$ ipython --no-banner

In [1]: import numpy as np

In [2]: np.set_printoptions(precision=2, suppress=True, linewidth=120)

In [3]: W0 = np.load("block2.npy")

In [4]: print(W0)
[[0 1 4 0 5]
 [0 0 5 5 2]
 [0 0 0 4 5]
 [0 0 0 0 2]
 [0 0 0 0 0]]

In [5]: # triangular

In [6]: print([round(float(x), 2) for x in np.linalg.svd(W0, compute_uv=False)[:3]])
[10.24, 4.42, 4.06]

In [7]: print(np.linalg.cond(W0) > 100)
True

In [8]: print(round(float(np.linalg.norm(W0, 2) / np.linalg.norm(W0)), 2))
0.86

In [9]: print(np.argsort(-np.linalg.norm(W0, axis=0).round(6), kind="stable")[:3])
[4 2 3]

In [10]: print(np.round(np.linalg.eigvals(W0).sum().real, 2))
0.0

In [11]: print(np.einsum("ij,ji->", W0, W0))
0

In [12]: print(np.poly(W0))
[1. 0. 0. 0. 0. 0.]

In [13]: rng = np.random.default_rng(72)

In [14]: lab = rng.permutation(5)

In [15]: print(lab)
[4 3 2 1 0]

In [16]: out = W0[lab][:, lab]

In [17]: print(np.trace(out))
0

In [18]: print(np.sort(np.abs(np.linalg.eigvals(out))))
[0. 0. 0. 0. 0.]

In [19]: print(np.diag(out))
[0 0 0 0 0]

In [20]: print(round(float(np.linalg.det(out)), 2), round(np.linalg.det(W0[lab]), 2))
0.0 0.0

In [21]: Uu, sv, VT = np.linalg.svd(W0)

In [22]: V = VT[:(sv > 1e-8).sum()]

In [23]: x = W0[4] + -2 * W0[0] + rng.integers(2) * np.eye(5)[1]

In [24]: print(x)
[  0.  -2.  -8.   0. -10.]

In [25]: print(np.linalg.matrix_rank(np.vstack([W0, x])))
4

In [26]: print(np.allclose(V.T @ V @ x, x))
True

In [27]: print(np.round(np.linalg.norm(x - V.T @ V @ x), 2))
0.0

In [28]: theta = np.deg2rad(180)

In [29]: K = np.eye(7)

In [30]: K[np.ix_([3, 2], [3, 2])] = [[np.cos(theta), -np.sin(theta)], [np.sin(theta), np.cos(theta)]]

In [31]: print(K.round(2) + 0)
[[ 1.  0.  0.  0.  0.  0.  0.]
 [ 0.  1.  0.  0.  0.  0.  0.]
 [ 0.  0. -1.  0.  0.  0.  0.]
 [ 0.  0.  0. -1.  0.  0.  0.]
 [ 0.  0.  0.  0.  1.  0.  0.]
 [ 0.  0.  0.  0.  0.  1.  0.]
 [ 0.  0.  0.  0.  0.  0.  1.]]

In [32]: print(round(np.trace(np.linalg.pinv(W0) @ W0), 2))
4.0

In [33]: print(np.linalg.lstsq(W0[:-1].T, W0[-1])[2])
4

In [34]: print(np.abs(np.diag(np.linalg.qr(W0)[1])) > 1e-9)
[False False False False False]

In [35]: print(np.allclose(W0[:-1].T @ np.linalg.lstsq(W0[:-1].T, W0[-1])[0], W0[-1]))
True

In [36]: print(np.unique(W0.round(6), axis=0).shape)
(5, 5)
